$ ipython --no-banner

In [1]: import numpy as np

In [2]: import numpy.linalg as la

In [3]: np.set_printoptions(precision=2, suppress=True, linewidth=140, floatmode="fixed")

In [4]: K = np.loadtxt("test1.csv", delimiter=",")

In [5]: print(K)
[[0.00 0.00 1.00]
 [0.00 0.00 1.00]
 [1.00 1.00 0.00]]

In [6]: print([round(float(x), 2) for x in la.svd(K, compute_uv=False)[:3]])
[1.41, 1.41, 0.0]

In [7]: print(np.round(la.norm(K, 2) / la.norm(K), 2))
0.71

In [8]: J = np.load("w.npy")

In [9]: print(J)
[[-6  0 -3  1 -3  5  2]
 [ 0  6 -4  3  2 -1  1]
 [-3 -4 -2 -2  0  3 -1]
 [ 1  3 -2 -4 -1  1 -2]
 [-3  2  0 -1  0 -3 -1]
 [ 5 -1  3  1 -3 -6  4]
 [ 2  1 -1 -2 -1  4  0]]

In [10]: B = J[0, 0] * J[1:] - np.outer(J[1:, 0], J[0])

In [11]: print(B)
[[  0 -36  24 -18 -12   6  -6]
 [  0  24   3  15  -9  -3  12]
 [  0 -18  15  23   9 -11  10]
 [  0 -12  -9   9  -9  33  12]
 [  0   6  -3 -11  33  11 -34]
 [  0  -6  12  10  12 -34  -4]]

In [12]: print(la.matrix_rank(B), la.matrix_rank(J))
6 7

In [13]: print(np.flatnonzero(~B.round(6).any(axis=1)))
[]

In [14]: evals, evecs = la.eigh(J)

In [15]: x0 = np.array([1, -2, 1, 2, 3, -3, -3])

In [16]: print(la.eigvalsh(J[1:, 1:]))
[-10.53  -5.55  -2.67   0.10   3.37   9.27]

In [17]: print(np.round(x0 @ J @ x0 / (x0 @ x0), 2), np.round(evals[0], 2), np.round(evals[-1], 2))
-0.65 -13.09 9.27

In [18]: evals, evecs = la.eigh(J)

In [19]: print(np.round(evecs.T @ J @ evecs, 2) + 0)
[[-13.09   0.00   0.00   0.00   0.00   0.00   0.00]
 [  0.00  -7.33   0.00   0.00   0.00   0.00   0.00]
 [  0.00   0.00  -4.90   0.00   0.00   0.00   0.00]
 [  0.00   0.00   0.00  -2.46   0.00   0.00   0.00]
 [  0.00   0.00   0.00   0.00   0.43   0.00   0.00]
 [  0.00   0.00   0.00   0.00   0.00   6.08   0.00]
 [  0.00   0.00   0.00   0.00   0.00   0.00   9.27]]

In [20]: print(np.round(evals.sum(), 2), np.trace(J))
-12.0 -12

In [21]: print((evals > 1e-8).sum(), (evals < -1e-8).sum())
3 4

In [22]: print([round(float(la.det(J[:i, :i])), 2) + 0 for i in range(1, 8)])
[-6.0, -36.0, 114.0, -599.0, -3008.0, 29207.0, 27846.0]

In [23]: print(round(la.eigvalsh(J).min(), 2))
-13.09

In [24]: print(np.all(la.eigvalsh(J) > 0))
False

In [25]: E = np.load("block16.npy")

In [26]: print(E)
[[ 1  0  0  0  0  0  0  0  0]
 [-2  1  0  0  0  0  0  0  0]
 [ 0  0  1  0  0  0  0  0  0]
 [-3 -3 -1  1  0  0  0  0  0]
 [-2 -1  2  0  1  0  0  0  0]
 [ 3  3 -1 -3  2  1  0  0  0]
 [ 1 -3  1  0  3 -1  1  0  0]
 [ 0 -2 -2  2 -3  2 -2  1  0]
 [-2  3  1 -1  2 -1  3 -1  1]]

In [27]: # triangular, det is the product of the diagonal

In [28]: th = np.radians(62)

In [29]: R = np.eye(9)

In [30]: R[3, 3] = R[6, 6] = np.cos(th)

In [31]: R[3, 6], R[6, 3] = -np.sin(th), np.sin(th)

In [32]: print(R)
[[ 1.00  0.00  0.00  0.00  0.00  0.00  0.00  0.00  0.00]
 [ 0.00  1.00  0.00  0.00  0.00  0.00  0.00  0.00  0.00]
 [ 0.00  0.00  1.00  0.00  0.00  0.00  0.00  0.00  0.00]
 [ 0.00  0.00  0.00  0.47  0.00  0.00 -0.88  0.00  0.00]
 [ 0.00  0.00  0.00  0.00  1.00  0.00  0.00  0.00  0.00]
 [ 0.00  0.00  0.00  0.00  0.00  1.00  0.00  0.00  0.00]
 [ 0.00  0.00  0.00  0.88  0.00  0.00  0.47  0.00  0.00]
 [ 0.00  0.00  0.00  0.00  0.00  0.00  0.00  1.00  0.00]
 [ 0.00  0.00  0.00  0.00  0.00  0.00  0.00  0.00  1.00]]

In [33]: B = E @ R.T

In [34]: print(la.svd(E, compute_uv=False), la.svd(B, compute_uv=False))
[8.44 6.65 5.05 2.57 2.05 1.08 0.47 0.05 0.03] [8.44 6.65 5.05 2.57 2.05 1.08 0.47 0.05 0.03]

In [35]: print(np.abs(B - E).max(axis=0))
[0.00 0.00 0.00 2.12 0.00 0.00 2.83 0.00 0.00]

In [36]: print(np.round(la.det(R), 2), round(np.trace(R), 2))
1.0 7.94

In [37]: print(np.allclose(la.norm(E, axis=1), la.norm(B, axis=1)))
True

In [38]: U, sv, Vt = la.svd(R, full_matrices=False)

In [39]: print(np.round(U.T @ R @ Vt.T, 2) + 0)
[[1.00 0.00 0.00 0.00 0.00 0.00 0.00 0.00 0.00]
 [0.00 1.00 0.00 0.00 0.00 0.00 0.00 0.00 0.00]
 [0.00 0.00 1.00 0.00 0.00 0.00 0.00 0.00 0.00]
 [0.00 0.00 0.00 1.00 0.00 0.00 0.00 0.00 0.00]
 [0.00 0.00 0.00 0.00 1.00 0.00 0.00 0.00 0.00]
 [0.00 0.00 0.00 0.00 0.00 1.00 0.00 0.00 0.00]
 [0.00 0.00 0.00 0.00 0.00 0.00 1.00 0.00 0.00]
 [0.00 0.00 0.00 0.00 0.00 0.00 0.00 1.00 0.00]
 [0.00 0.00 0.00 0.00 0.00 0.00 0.00 0.00 1.00]]

In [40]: print(np.sqrt((sv ** 2).sum()), round(la.norm(R), 2))
3.0 3.0

In [41]: print(Vt @ Vt.T)
[[1.00 0.00 0.00 0.00 0.00 0.00 0.00 0.00 0.00]
 [0.00 1.00 0.00 0.00 0.00 0.00 0.00 0.00 0.00]
 [0.00 0.00 1.00 0.00 0.00 0.00 0.00 0.00 0.00]
 [0.00 0.00 0.00 1.00 0.00 0.00 0.00 0.00 0.00]
 [0.00 0.00 0.00 0.00 1.00 0.00 0.00 0.00 0.00]
 [0.00 0.00 0.00 0.00 0.00 1.00 0.00 0.00 0.00]
 [0.00 0.00 0.00 0.00 0.00 0.00 1.00 0.00 0.00]
 [0.00 0.00 0.00 0.00 0.00 0.00 0.00 1.00 0.00]
 [0.00 0.00 0.00 0.00 0.00 0.00 0.00 0.00 1.00]]

In [42]: print(U.shape, sv.shape, Vt.shape)
(9, 9) (9,) (9, 9)

In [43]: print(sv / sv[0])
[1.00 1.00 1.00 1.00 1.00 1.00 1.00 1.00 1.00]

In [44]: print(sv)
[1.00 1.00 1.00 1.00 1.00 1.00 1.00 1.00 1.00]

In [45]: print(E @ E)
[[  1   0   0   0   0   0   0   0   0]
 [ -4   1   0   0   0   0   0   0   0]
 [  0   0   1   0   0   0   0   0   0]
 [  0  -6  -2   1   0   0   0   0   0]
 [ -2  -2   4   0   1   0   0   0   0]
 [  5  13   5  -6   4   1   0   0   0]
 [ -1 -12   9   3   4  -2   1   0   0]
 [  8   5 -16  -2  -8   6  -4   1   0]
 [-11  -3  13  -1  14  -7   8  -2   1]]

In [46]: B = J / la.norm(J, axis=1, keepdims=True)

In [47]: gram = B @ B.T

In [48]: print((np.abs(gram) > 0.9).astype(int))
[[1 0 0 0 0 0 0]
 [0 1 0 0 0 0 0]
 [0 0 1 0 0 0 0]
 [0 0 0 1 0 0 0]
 [0 0 0 0 1 0 0]
 [0 0 0 0 0 1 0]
 [0 0 0 0 0 0 1]]

In [49]: print(np.round(np.degrees(np.arccos(np.clip(gram[1, 0], -1, 1))), 2))
85.41

In [50]: print(gram[1])
[ 0.08  1.00 -0.48  0.18  0.27 -0.14 -0.05]

In [51]: print(gram.round(2) + 0)
[[ 1.00  0.08  0.58  0.00  0.00 -0.56  0.25]
 [ 0.08  1.00 -0.48  0.18  0.27 -0.14 -0.05]
 [ 0.58 -0.48  1.00  0.05 -0.16 -0.63  0.23]
 [ 0.00  0.18  0.05  1.00  0.20 -0.32  0.64]
 [ 0.00  0.27 -0.16  0.20  1.00 -0.08 -0.55]
 [-0.56 -0.14 -0.63 -0.32 -0.08  1.00 -0.33]
 [ 0.25 -0.05  0.23  0.64 -0.55 -0.33  1.00]]

In [52]: x0 = np.array([2, 1, 3, 1, 1, 2, 0, 4, 3])

In [53]: print(E @ np.eye(9)[6])
[ 0.00  0.00  0.00  0.00  0.00  0.00  1.00 -2.00  3.00]

In [54]: print(np.einsum("ij,j->i", E, x0))
[  2  -3   3 -11   2   7   3  -1   0]

In [55]: mat = np.load("m.npy")

In [56]: print(mat)
[[  7   7   4  -7   9   9   3]
 [  3   3   9  -5  11   2  -5]
 [  0   4  17  -6   5  -6  -7]
 [ -1   4  18   1   2 -15   0]
 [  8   5  16   9  11 -19  -7]
 [  9  -3  21   5   3 -21   0]
 [ 11 -12  14  14   9 -26  -1]
 [ 19 -17  16  20   0 -24   6]
 [ 26 -14   9  11   7 -25   9]
 [ 27 -20  15   2  15 -16  10]
 [ 34 -23  14   6  11  -8  15]
 [ 29 -20   7   8  12 -12  15]
 [ 21 -21   7  15  17  -8  22]
 [ 27 -20  13  13  23  -6  26]
 [ 26 -28  14   8  14 -14  29]
 [ 29 -25  19  15  20 -13  27]
 [ 31 -32  24   7  13 -19  33]
 [ 33 -37  27   1  17 -14  37]]

In [57]: blk = np.stack([mat, -1 * mat, mat[::-1]])

In [58]: print(la.norm(blk, axis=(1, 2)))
[187.52 187.52 187.52]

In [59]: print((blk @ mat.T).shape)
(3, 18, 18)

In [60]: print(la.matrix_rank(blk))
[7 7 7]

In [61]: print(blk.sum(axis=0))
[[ 33 -37  27   1  17 -14  37]
 [ 31 -32  24   7  13 -19  33]
 [ 29 -25  19  15  20 -13  27]
 [ 26 -28  14   8  14 -14  29]
 [ 27 -20  13  13  23  -6  26]
 [ 21 -21   7  15  17  -8  22]
 [ 29 -20   7   8  12 -12  15]
 [ 34 -23  14   6  11  -8  15]
 [ 27 -20  15   2  15 -16  10]
 [ 26 -14   9  11   7 -25   9]
 [ 19 -17  16  20   0 -24   6]
 [ 11 -12  14  14   9 -26  -1]
 [  9  -3  21   5   3 -21   0]
 [  8   5  16   9  11 -19  -7]
 [ -1   4  18   1   2 -15   0]
 [  0   4  17  -6   5  -6  -7]
 [  3   3   9  -5  11   2  -5]
 [  7   7   4  -7   9   9   3]]

In [62]: print(np.einsum("bij,cij->bc", blk, blk))
[[ 35163 -35163  13402]
 [-35163  35163 -13402]
 [ 13402 -13402  35163]]

In [63]: print(la.matrix_rank(blk.reshape(3, -1)))
2

In [64]: f, r1 = mat[10], mat[8]

In [65]: print(f @ f)
2327

In [66]: print(f @ r1)
1810

In [67]: pr = (f @ r1) / (f @ f) * f

In [68]: print(pr)
[ 26.45 -17.89  10.89   4.67   8.56  -6.22  11.67]

In [69]: print(round(la.norm(f + r1) ** 2 + la.norm(f - r1) ** 2, 2))
8312.0

In [70]: print(np.round((r1 - pr) @ f, 2))
0.0

In [71]: print(r1 - pr)
[ -0.45   3.89  -1.89   6.33  -1.56 -18.78  -2.67]

In [72]: print(la.matrix_rank(np.outer(f, r1)))
1

In [73]: C = mat[[3, 14]].astype(float)

In [74]: for _ in range(3):
    ...:     idx = la.norm(mat[:, None] - C, axis=-1).argmin(axis=1)
    ...:     C = np.array([mat[idx == j].mean(axis=0) for j in range(2)])
    ...: 

In [75]: print(idx)
[0 0 0 0 0 0 0 1 1 1 1 1 1 1 1 1 1 1]

In [76]: print(np.bincount(idx))
[ 7 11]

In [77]: print(np.abs(C[1] - C[0]).argmax())
1

In [78]: W1 = np.array([[0, 3, 3, 3, 3],
    ...:     [3, 2, 0, 1, 1],
    ...:     [2, 2, 1, 3, 1],
    ...:     [3, 2, 2, 1, 0],
    ...:     [0, 0, 1, 0, 1],
    ...:     [3, 3, 2, 1, 2],
    ...:     [2, 3, 3, 0, 0]])

In [79]: c = np.array([0, -2, -1, 0, -1])

In [80]: H = np.maximum(mat @ W1 + c, 0)

In [81]: print(la.matrix_rank(H))
5

In [82]: C = np.array([[3, -3], [1, 3], [1, -2], [2, -1], [-2, -3]])

In [83]: print(H @ C)
[[ 200 -242]
 [  45 -143]
 [  60  -82]
 [ 100  -59]
 [ 122 -133]
 [ 158  -98]
 [ 130 -107]
 [ 275 -152]
 [ 228 -228]
 [ 235 -325]
 [ 346 -369]
 [ 272 -299]
 [ 361 -282]
 [ 522 -439]
 [ 363 -266]
 [ 518 -397]
 [ 459 -313]
 [ 481 -371]]

In [84]: print((H @ C).round(6).argmax(axis=1))
[0 0 0 0 0 0 0 0 0 0 0 0 0 0 0 0 0 0]

In [85]: gram = np.cov(mat, rowvar=False)

In [86]: print(round(float(np.corrcoef(mat[:, 3], mat[:, 5])[0, 1]), 2))
-0.62

In [87]: print(np.polyfit(mat[:, 3], mat[:, 5], 1))
[-0.74 -8.25]

In [88]: print(la.eigvalsh(gram)[::-1])
[539.33 122.56  47.62  25.01  13.67   6.50   6.27]

In [89]: print(mat.std(axis=0))
[11.64 13.50  5.86  7.49  6.02  8.95 13.93]

In [90]: print(gram.shape)
(7, 7)

In [91]: print(np.argsort(-mat.std(axis=0).round(6), kind="stable"))
[6 1 0 5 3 4 2]

In [92]: print(np.median(mat, axis=0))
[ 23.50 -18.50  14.50   7.50  11.00 -14.00   9.50]

In [93]: m1 = np.array([[-13.19, -3.66, 2.66, -7.06, -1.31, 3.54],
    ...:     [-3.52, 14.71, 7.88, 1.45, -2.47, -3.35],
    ...:     [-0.96, -3.71, 5.51, 4.47, 13.61, -0.91],
    ...:     [-5.8, 9.22, -11.26, 1.94, 10.12, 5.26]])

In [94]: print(la.norm(m1, axis=1).argmax())
3

In [95]: print(round(float(la.norm(m1) ** 2 / la.norm(m1, 2) ** 2), 2))
3.0

In [96]: print(round(la.norm(m1, 2), 2))
20.0

In [97]: print(la.norm(m1, axis=0))
[14.86 18.13 15.04  8.70 17.19  7.23]

In [98]: print(la.norm(m1, axis=1))
[16.08 17.62 15.85 19.48]

In [99]: print(round(la.norm(m1[2] - m1[3]), 2))
22.99
